% python3 -q
>>> import numpy as np
>>> np.set_printoptions(suppress=True, linewidth=100)
>>> mat = np.arange(35).reshape(5, 7) + -1
>>> mat
array([[-1,  0,  1,  2,  3,  4,  5],
       [ 6,  7,  8,  9, 10, 11, 12],
       [13, 14, 15, 16, 17, 18, 19],
       [20, 21, 22, 23, 24, 25, 26],
       [27, 28, 29, 30, 31, 32, 33]])
>>> Uu, sigma, Vh = np.linalg.svd(mat)
>>> np.argmax(sigma[:-1] / (sigma[1:] + 1e-6)) + 1
np.int64(2)
>>> sigma.round(3) + 0
array([111.766,   6.2  ,   0.   ,   0.   ,   0.   ])
>>> Y = Uu[:, :2] @ np.diag(sigma[:2]) @ Vh[:2]
>>> Y.round(3) + 0
array([[-1.,  0.,  1.,  2.,  3.,  4.,  5.],
       [ 6.,  7.,  8.,  9., 10., 11., 12.],
       [13., 14., 15., 16., 17., 18., 19.],
       [20., 21., 22., 23., 24., 25., 26.],
       [27., 28., 29., 30., 31., 32., 33.]])
>>> np.linalg.cond(mat) > 100
np.True_
>>> Uu, sigma, Vh = np.linalg.svd(mat)
>>> vecs = Vh[:(sigma > 1e-8).sum()]
>>> rng = np.random.default_rng(7332)
>>> vec = mat[2] + -2 * mat[4] + rng.integers(2) * np.eye(7)[0]
>>> print(vec)
[-40. -42. -43. -44. -45. -46. -47.]
>>> np.allclose(vecs.T @ vecs @ vec, vec)
False
>>> print(np.round(np.diag(vecs.T @ vecs), 3))
[0.464 0.286 0.179 0.143 0.179 0.286 0.464]
>>> np.round(vecs.T @ vecs, 3) + 0
array([[ 0.464,  0.357,  0.25 ,  0.143,  0.036, -0.071, -0.179],
       [ 0.357,  0.286,  0.214,  0.143,  0.071,  0.   , -0.071],
       [ 0.25 ,  0.214,  0.179,  0.143,  0.107,  0.071,  0.036],
       [ 0.143,  0.143,  0.143,  0.143,  0.143,  0.143,  0.143],
       [ 0.036,  0.071,  0.107,  0.143,  0.179,  0.214,  0.25 ],
       [-0.071,  0.   ,  0.071,  0.143,  0.214,  0.286,  0.357],
       [-0.179, -0.071,  0.036,  0.143,  0.25 ,  0.357,  0.464]])
>>> rk = np.linalg.matrix_rank(mat)
>>> rk
np.int64(2)
>>> null = np.linalg.svd(mat)[2][rk:].T
>>> np.linalg.matrix_rank(mat.T @ mat), np.linalg.matrix_rank(mat @ mat.T)
(np.int64(2), np.int64(2))
>>> [int(np.linalg.matrix_rank(np.delete(mat, i, axis=0))) for i in range(5)]
[2, 2, 2, 2, 2]
>>> np.round(np.linalg.norm(mat), 3)
np.float64(111.937)
>>> np.diff(mat, axis=0)
array([[7, 7, 7, 7, 7, 7, 7],
       [7, 7, 7, 7, 7, 7, 7],
       [7, 7, 7, 7, 7, 7, 7],
       [7, 7, 7, 7, 7, 7, 7]])
>>> np.unravel_index(np.abs(mat).argmax(), mat.shape)
(np.int64(4), np.int64(6))
>>> np.linalg.rank(mat)
Traceback (most recent call last):
  File "<python-input-26>", line 1, in <module>
    np.linalg.rank(mat)
    ^^^^^^^^^^^^^^
AttributeError: module 'numpy.linalg' has no attribute 'rank'
>>> np.round(np.linalg.svd(mat, compute_uv=False), 3) + 0
array([111.766,   6.2  ,   0.   ,   0.   ,   0.   ])
>>> X = np.array([[19.0, -18.0, 1.0, 7.0],
...     [20.0, -27.0, 2.0, 14.0],
...     [20.0, -27.0, 2.0, 14.0],
...     [20.0, -19.0, 2.0, 6.0]])
>>> hat = np.triu(np.array([[2, -2, 2, 0], [0, 0, 1, -1], [-2, -2, 2, -1], [-2, -1, -1, 0]]), 1) + np.eye(4)
>>> Y = hat @ X @ np.linalg.inv(hat)
>>> hat @ X - X @ hat
array([[  0.,  38., -20., -17.],
       [  0.,  32., -13., -17.],
       [-20.,  59., -15., -31.],
       [  0.,  40., -21., -17.]])
>>> np.linalg.matrix_rank(Y)
np.int64(3)
>>> print(round(float(np.linalg.det(Y)), 3))
0.0
>>> np.round(X @ np.linalg.pinv(X) @ X, 3)
array([[ 19., -18.,   1.,   7.],
       [ 20., -27.,   2.,  14.],
       [ 20., -27.,   2.,  14.],
       [ 20., -19.,   2.,   6.]])
>>> T = np.stack([X, 4 * X, X[::-1]])
>>> np.linalg.matrix_rank(T)
array([3, 3, 3])
>>> np.einsum("bij,cij->bc", T, T)
array([[ 4194., 16776.,  4190.],
       [16776., 67104., 16760.],
       [ 4190., 16760.,  4194.]])
>>> (T @ X.T).shape
(3, 4, 4)
>>> print(np.round(np.linalg.norm(T, axis=(1, 2)), 3))
[ 64.761 259.044  64.761]
>>> J = np.loadtxt("a.csv", delimiter=",")
>>> J
array([[ 2.05,  5.  , -4.  , -4.  ,  0.  ],
       [ 3.  , -1.95,  2.  ,  0.  , -4.  ],
       [ 0.  ,  1.  ,  2.05, -4.  , -3.  ],
       [ 4.  , -5.  ,  0.  ,  5.05, -5.  ],
       [ 2.  ,  5.  , -4.  , -4.  ,  0.05]])
>>> vec = np.array([3, -1, -2, 3, 5])
>>> print(np.round((J * vec).sum(axis=1), 3))
[ -2.85 -13.05 -32.1    7.15  -2.75]
>>> np.round(J @ (2 * vec), 3)
array([ -5.7, -26.1, -64.2,  14.3,  -5.5])
>>> np.round(J @ np.ones(5), 3)
array([-0.95, -0.95, -3.95, -0.95, -0.95])
>>> print((J @ vec).argmax())
3
>>> np.round(J @ vec, 3)
array([ -2.85, -13.05, -32.1 ,   7.15,  -2.75])
>>> np.linalg.norm(J @ vec) <= np.linalg.norm(J, 2) * np.linalg.norm(vec) + 1e-9
np.True_
>>> T = np.stack([J, 4 * J, J[::-1]])
>>> print(T.sum(axis=0))
[[ 12.25  30.   -24.   -24.     0.05]
 [ 19.   -14.75  10.     5.05 -25.  ]
 [  0.     6.    12.3  -24.   -18.  ]
 [ 23.   -26.95   2.    25.25 -29.  ]
 [ 12.05  30.   -24.   -24.     0.25]]
>>> np.linalg.matrix_rank(T)
array([5, 5, 5])
>>> print(T.shape)
(3, 5, 5)
>>> np.round(np.linalg.norm(T, axis=(1, 2)), 3)
array([16.635, 66.539, 16.635])
>>> np.round(np.einsum("bij,cij->bc", T, T), 3)
array([[ 276.712, 1106.85 ,  235.902],
       [1106.85 , 4427.4  ,  943.61 ],
       [ 235.902,  943.61 ,  276.712]])
>>> vec = np.array([5, -2, 4, 4, -1])
>>> h1 = np.maximum(J @ vec, 0)
>>> J * (h1 > 1e-9)[:, None]
array([[ 0.  ,  0.  , -0.  , -0.  ,  0.  ],
       [ 3.  , -1.95,  2.  ,  0.  , -4.  ],
       [ 0.  ,  0.  ,  0.  , -0.  , -0.  ],
       [ 4.  , -5.  ,  0.  ,  5.05, -5.  ],
       [ 0.  ,  0.  , -0.  , -0.  ,  0.  ]])
>>> np.flatnonzero(h1 > 1e-9)
array([1, 3])
>>> np.round(np.maximum(J @ vec, 0) - np.maximum(-J @ vec, 0), 3)
array([-31.75,  30.9 ,  -6.8 ,  55.2 , -32.05])
>>> np.round(np.linalg.det(J), 3)
np.float64(3.637)
>>> round(np.trace(J), 3)
np.float64(7.25)
>>> np.allclose(J, J.T)
False
>>> np.round(np.sort(np.abs(np.linalg.eigvals(J))), 3)
array([0.05 , 1.198, 2.206, 4.532, 6.072])
>>> (J + J.T) / 2
array([[ 2.05,  4.  , -2.  ,  0.  ,  1.  ],
       [ 4.  , -1.95,  1.5 , -2.5 ,  0.5 ],
       [-2.  ,  1.5 ,  2.05, -2.  , -3.5 ],
       [ 0.  , -2.5 , -2.  ,  5.05, -4.5 ],
       [ 1.  ,  0.5 , -3.5 , -4.5 ,  0.05]])
>>> F = np.loadtxt("run14.csv", delimiter=",")
>>> F
array([[  0.813,  -0.824,  -0.064,   3.285],
       [ -0.812,   0.833,   0.039,  -3.318],
       [  0.665,  -0.627,  -0.037,   2.508],
       [  1.952,  -2.029,   0.027,   7.808],
       [ -0.65 ,   0.634,   0.012,  -2.754],
       [  4.617,  -4.728,   0.013,  18.901],
       [ -3.145,   3.178,  -0.032, -12.621],
       [ -2.219,   2.269,  -0.021,  -9.039],
       [  1.476,  -1.631,  -0.071,   6.127],
       [  5.288,  -5.299,  -0.034,  21.112],
       [ -0.496,   0.407,  -0.036,  -2.058],
       [  0.751,  -0.856,  -0.041,   3.043],
       [  0.841,  -0.985,   0.103,   3.67 ],
       [ -2.689,   2.667,  -0.054, -10.742],
       [  2.361,  -2.286,  -0.039,   9.203],
       [ -1.844,   1.83 ,  -0.008,  -7.469],
       [ -2.717,   2.691,  -0.015, -10.733],
       [ -0.83 ,   0.825,   0.007,  -3.444],
       [ -1.52 ,   1.571,  -0.082,  -6.073],
       [  1.825,  -1.846,  -0.032,   7.187],
       [ -0.945,   0.948,   0.062,  -3.657],
       [ -1.908,   1.878,   0.003,  -8.085]])
>>> round(np.log10(np.linalg.cond(F)))
2
>>> round(np.linalg.norm(F, 2) / np.linalg.norm(F), 3)
np.float64(1.0)
>>> np.linalg.matrix_rank(F, rtol=0.1)
np.int64(1)
>>> np.argsort(-np.linalg.norm(F, axis=0).round(6), kind="stable")[:3]
array([3, 1, 0])
>>> K = np.load("test12.npy")
>>> print(K)
[[-0.067  0.826 -0.889]
 [-0.27   0.513 -0.603]
 [-0.395  1.408 -0.55 ]
 [ 0.326  0.006  0.373]
 [-0.635  0.126 -0.462]
 [ 0.254 -0.411 -0.545]
 [ 0.992  0.667 -1.614]
 [-0.277 -1.039 -1.248]
 [-0.15   0.276  1.613]
 [ 0.234  0.484  0.013]
 [ 0.585  1.096  0.897]
 [ 0.826 -1.251 -0.989]
 [-1.139  0.293  0.107]
 [ 0.116 -0.464 -0.771]
 [-1.11  -1.256 -0.165]
 [-0.14  -2.697  0.87 ]
 [ 0.552 -1.211  0.643]
 [-1.818 -0.078  0.284]
 [ 0.684 -0.706 -1.254]
 [ 0.041  0.161 -1.272]
 [ 1.039 -0.303 -0.137]
 [-0.464  0.033  1.087]
 [-2.175  0.875  0.068]
 [-1.616 -0.881  0.075]
 [ 0.601 -1.62   0.429]
 [ 1.225  0.251  0.352]
 [ 1.243  0.288  1.273]
 [ 1.688 -0.395  0.094]
 [-1.072 -0.679 -0.597]]
>>> vec = np.array([0, -1, 2])
>>> print(K @ np.eye(3)[1])
[ 0.826  0.513  1.408  0.006  0.126 -0.411  0.667 -1.039  0.276  0.484  1.096 -1.251  0.293 -0.464
 -1.256 -2.697 -1.211 -0.078 -0.706  0.161 -0.303  0.033  0.875 -0.881 -1.62   0.251  0.288 -0.395
 -0.679]
>>> np.sign((K @ vec).round(6))
array([-1., -1., -1.,  1., -1., -1., -1., -1.,  1., -1.,  1., -1., -1., -1.,  1.,  1.,  1.,  1.,
       -1., -1.,  1.,  1., -1.,  1.,  1.,  1.,  1.,  1., -1.])
>>> np.linalg.norm(K @ vec) <= np.linalg.norm(K, 2) * np.linalg.norm(vec) + 1e-9
np.True_
>>> (K @ vec).argmax()
np.int64(15)
>>> hat = K @ np.linalg.solve(K.T @ K, K.T)
>>> np.trace(hat)
np.float64(3.0)
>>> np.round(hat @ K[:, 0], 3)
array([-0.067, -0.27 , -0.395,  0.326, -0.635,  0.254,  0.992, -0.277, -0.15 ,  0.234,  0.585,
        0.826, -1.139,  0.116, -1.11 , -0.14 ,  0.552, -1.818,  0.684,  0.041,  1.039, -0.464,
       -2.175, -1.616,  0.601,  1.225,  1.243,  1.688, -1.072])
>>> print(np.round(np.linalg.eigvalsh(hat), 3) + 0)
[0. 0. 0. 0. 0. 0. 0. 0. 0. 0. 0. 0. 0. 0. 0. 0. 0. 0. 0. 0. 0. 0. 0. 0. 0. 0. 1. 1. 1.]
>>> np.linalg.matrix_rank(np.eye(29) - hat)
np.int64(26)
>>> d = np.linalg.norm(K[:, None] - K[None], axis=-1)
>>> print((d + 1e9 * np.eye(29)).round(6).argmin(axis=1))
[ 1  0  0  9  1 13 19 13 21  3 26 18  4  5 23 24 24 12 11  0 27  8 17 14 16 20 25 20 14]
>>> print(np.unravel_index(d.round(6).argmax(), d.shape))
(np.int64(2), np.int64(15))
>>> np.flatnonzero(d[8] < d.mean() / 2)
array([ 8, 21])
>>> d[:5, :5].round(3)
array([[0.   , 0.47 , 0.749, 1.555, 0.997],
       [0.47 , 0.   , 0.905, 1.251, 0.55 ],
       [0.749, 0.905, 0.   , 1.827, 1.307],
       [1.555, 1.251, 1.827, 0.   , 1.279],
       [0.997, 0.55 , 1.307, 1.279, 0.   ]])
>>> Uu, sigma, Vh = np.linalg.svd(K, full_matrices=False)
>>> np.round(Uu.T @ K @ Vh.T, 3) + 0
array([[5.108, 0.   , 0.   ],
       [0.   , 4.847, 0.   ],
       [0.   , 0.   , 4.38 ]])
>>> np.round(Vh @ Vh.T, 3) + 0
array([[1., 0., 0.],
       [0., 1., 0.],
       [0., 0., 1.]])
>>> print(np.round(np.cumsum(sigma ** 2) / np.sum(sigma ** 2), 3))
[0.379 0.721 1.   ]
>>> np.allclose(Uu * sigma @ Vh, K)
True
>>> (sigma > 1e-8).sum()
np.int64(3)
>>> Uu.shape, sigma.shape, Vh.shape
((29, 3), (3,), (3, 3))
>>> A = np.loadtxt("w.csv", delimiter=",")
>>> A
array([[ 2.,  0.,  0.,  0.,  0., -1., -2.],
       [ 0.,  2.,  0.,  2.,  0.,  0.,  0.],
       [ 0.,  0.,  0.,  0., -1.,  0.,  0.],
       [ 0., -2.,  0.,  0.,  0.,  0.,  0.],
       [ 0.,  0.,  0.,  0.,  0.,  0.,  0.],
       [-1.,  0.,  0.,  0.,  0.,  0., -2.],
       [-1.,  0.,  0.,  0.,  0., -2., -2.]])
>>> np.round(np.linalg.matrix_power(A, 4), 3)
array([[ 53.,   0.,   0.,   0.,   0.,  34.,  46.],
       [  0., -16.,   0., -16.,   0.,   0.,   0.],
       [  0.,   0.,   0.,   0.,   0.,   0.,   0.],
       [  0.,  16.,   0.,   0.,   0.,   0.,   0.],
       [  0.,   0.,   0.,   0.,   0.,   0.,   0.],
       [ 12.,   0.,   0.,   0.,   0.,  55.,  90.],
       [ 34.,   0.,   0.,   0.,   0.,  79., 134.]])
>>> np.round(np.sort(np.abs(np.linalg.eigvals(A))), 3)
array([0.   , 0.   , 1.283, 2.   , 2.   , 2.484, 3.766])
>>> print((np.linalg.matrix_power((A != 0) + (A.T != 0) + np.eye(7), 7) > 0).astype(int))
[[1 0 0 0 0 1 1]
 [0 1 0 1 0 0 0]
 [0 0 1 0 1 0 0]
 [0 1 0 1 0 0 0]
 [0 0 1 0 1 0 0]
 [1 0 0 0 0 1 1]
 [1 0 0 0 0 1 1]]
>>> (A != 0).astype(int)
array([[1, 0, 0, 0, 0, 1, 1],
       [0, 1, 0, 1, 0, 0, 0],
       [0, 0, 0, 0, 1, 0, 0],
       [0, 1, 0, 0, 0, 0, 0],
       [0, 0, 0, 0, 0, 0, 0],
       [1, 0, 0, 0, 0, 0, 1],
       [1, 0, 0, 0, 0, 1, 1]])
>>> round(np.linalg.det(A), 3)
np.float64(0.0)
>>> theta = np.radians(60)
>>> Rm = np.eye(7)
>>> Rm[6, 6] = Rm[0, 0] = np.cos(theta)
>>> Rm[6, 0], Rm[0, 6] = -np.sin(theta), np.sin(theta)
>>> Rm.round(3)
array([[ 0.5  ,  0.   ,  0.   ,  0.   ,  0.   ,  0.   ,  0.866],
       [ 0.   ,  1.   ,  0.   ,  0.   ,  0.   ,  0.   ,  0.   ],
       [ 0.   ,  0.   ,  1.   ,  0.   ,  0.   ,  0.   ,  0.   ],
       [ 0.   ,  0.   ,  0.   ,  1.   ,  0.   ,  0.   ,  0.   ],
       [ 0.   ,  0.   ,  0.   ,  0.   ,  1.   ,  0.   ,  0.   ],
       [ 0.   ,  0.   ,  0.   ,  0.   ,  0.   ,  1.   ,  0.   ],
       [-0.866,  0.   ,  0.   ,  0.   ,  0.   ,  0.   ,  0.5  ]])
>>> Y = A @ Rm.T
>>> round(float(np.linalg.det(Rm)), 3), np.trace(Rm)
(1.0, np.float64(6.0))
>>> print(np.round(np.abs(Y - A).max(axis=0), 3))
[2.732 0.    0.    0.    0.    0.    1.866]
>>> print(np.round(np.linalg.svd(A, compute_uv=False), 3), np.round(np.linalg.svd(Y, compute_uv=False), 3) + 0)
[3.93  3.236 2.449 1.247 1.236 1.    0.   ] [3.93  3.236 2.449 1.247 1.236 1.    0.   ]
>>> gram = A.T @ A
>>> np.round(np.linalg.svd(A, compute_uv=False) ** 2, 3)
array([15.446, 10.472,  6.   ,  1.554,  1.528,  1.   ,  0.   ])
>>> print(gram)
[[ 6.  0.  0.  0.  0.  0.  0.]
 [ 0.  8.  0.  4.  0.  0.  0.]
 [ 0.  0.  0.  0.  0.  0.  0.]
 [ 0.  4.  0.  4.  0.  0.  0.]
 [ 0.  0.  0.  0.  1.  0.  0.]
 [ 0.  0.  0.  0.  0.  5.  6.]
 [ 0.  0.  0.  0.  0.  6. 12.]]
>>> np.diag(gram)
array([ 6.,  8.,  0.,  4.,  1.,  5., 12.])
>>> (A @ A.T).shape
(7, 7)
>>> np.linalg.matrix_rank(gram)
np.int64(6)
>>> np.allclose(gram, gram.T)
True
